$ python3 -q
>>> import numpy as np
>>> from numpy import linalg as LA
>>> np.set_printoptions(precision=2, suppress=True, linewidth=200)
>>> m1 = np.load("w.npy")
>>> m1
array([[ 0.,  0.,  0.,  1.,  1.],
       [ 0.,  0.,  0.,  2., -3.],
       [ 0.,  0.,  0.,  0.,  1.],
       [ 1.,  2.,  0.,  0.,  0.],
       [ 1., -3.,  1.,  0.,  0.]])
>>> C2 = m1.T @ m1
>>> np.round(LA.svd(m1, compute_uv=False) ** 2, 2) + 0
array([13.83, 13.83,  2.17,  2.17,  0.  ])
>>> np.round(LA.eigvalsh(C2)[::-1], 2) + 0
array([13.83, 13.83,  2.17,  2.17,  0.  ])
>>> np.diag(C2)
array([ 2., 13.,  1.,  5., 11.])
>>> X = np.array([[3.0, 1.0, 1.0, 1.0, 1.0],
...     [1.0, 3.0, 1.0, 1.0, 1.0],
...     [1.0, 1.0, 3.0, 1.0, 1.0],
...     [1.0, 1.0, 1.0, 3.0, 1.0],
...     [1.0, 1.0, 1.0, 1.0, 3.0]])
>>> # equal to its transpose
>>> vec = np.array([1, 3, 0, 1, 3])
>>> y = X @ vec
>>> y
array([10., 14.,  8., 10., 14.])
>>> np.round(LA.solve(X, X[:, 1]), 2) + 0
array([0., 1., 0., 0., 0.])
>>> round(float(LA.det(X)), 2)
112.0
>>> np.allclose(X @ X.T, X.T @ X)
True
>>> np.sort(np.abs(LA.eigvals(X)))
array([2., 2., 2., 2., 7.])
>>> np.trace(X)
np.float64(15.0)
>>> (X + X.T) / 2
array([[3., 1., 1., 1., 1.],
       [1., 3., 1., 1., 1.],
       [1., 1., 3., 1., 1.],
       [1., 1., 1., 3., 1.],
       [1., 1., 1., 1., 3.]])
>>> np.round(np.abs(LA.eigvals(X)).max(), 2)
np.float64(7.0)
>>> np.allclose(X, X.T)
True
>>> mat = np.loadtxt("layer10.csv", delimiter=",")
>>> mat
array([[ 4.,  2., -5., -4.],
       [ 0., -2., -4.,  1.],
       [ 0.,  0.,  0., -4.],
       [ 0.,  0.,  0., -4.]])
>>> vec = np.ones(5)
>>> for _ in range(6):
...     vec = X @ vec
...     vec /= LA.norm(vec)
...     print(round(vec @ X @ vec, 2))
... 
7.0
7.0
7.0
7.0
7.0
7.0
>>> round(float(LA.eigvalsh(X)[-1]), 2)
7.0
>>> r = LA.matrix_rank(mat)
>>> r
np.int64(3)
>>> null = LA.svd(mat)[2][r:].T
>>> np.allclose(mat @ null, 0)
True
>>> np.round(mat @ null, 2) + 0
array([[0.],
       [0.],
       [0.],
       [0.]])
>>> np.round(null[:, 0] / null[np.abs(null[:, 0]).round(6).argmax(), 0], 2) + 0
array([ 1.  , -0.89,  0.44,  0.  ])
>>> np.round(null @ null.T, 2) + 0
array([[ 0.5 , -0.45,  0.22,  0.  ],
       [-0.45,  0.4 , -0.2 ,  0.  ],
       [ 0.22, -0.2 ,  0.1 ,  0.  ],
       [ 0.  ,  0.  ,  0.  ,  0.  ]])
>>> [int(LA.matrix_rank(mat[:i])) for i in range(1, len(mat) + 1)]
[1, 2, 3, 3]
>>> [int(LA.matrix_rank(mat[:, :j + 1])) for j in range(4)]
[1, 2, 2, 3]
>>> [int(LA.matrix_rank(np.delete(mat, i, axis=0))) for i in range(4)]
[2, 2, 3, 3]
>>> np.round(LA.norm(mat, "nuc"), 2)
np.float64(17.16)
>>> round(LA.norm(mat, 2), 2)
np.float64(8.63)
>>> LA.norm(mat, axis=1)
array([7.81, 4.58, 4.  , 4.  ])
>>> LA.norm(mat, axis=0)
array([4.  , 2.83, 6.4 , 7.  ])
>>> round(float(LA.norm(mat, 1)), 2), round(float(LA.norm(mat, np.inf)), 2)
(13.0, 15.0)
>>> LA.norm(mat, axis=1).argmax()
np.int64(0)
>>> W1 = np.array([[-3, -4, 0, 0, -2],
...     [3, -2, 1, -3, 1],
...     [3, 3, -5, 0, -2],
...     [-5, -4, 0, -1, -1]])
>>> coef = np.array([4, 0, 1, -3, -5])
>>> hid = np.maximum(mat @ W1 + coef, 0)
>>> LA.matrix_rank(hid)
np.int64(3)
>>> hid
array([[ 3.,  0., 28.,  0.,  3.],
       [ 0.,  0., 19.,  2.,  0.],
       [24., 16.,  1.,  1.,  0.],
       [24., 16.,  1.,  1.,  0.]])
>>> (hid > 0).astype(int)
array([[1, 0, 1, 0, 1],
       [0, 0, 1, 1, 0],
       [1, 1, 1, 1, 0],
       [1, 1, 1, 1, 0]])
>>> cent = np.array([[-4, 3], [1, -3], [-1, 0], [-1, 1], [0, -4]])
>>> (hid @ cent).round(6).argmax(axis=1)
array([1, 1, 1, 1])
>>> W1 @ cent
array([[  8,  11],
       [-12,   8],
       [ -4,   8],
       [ 17,   0]])
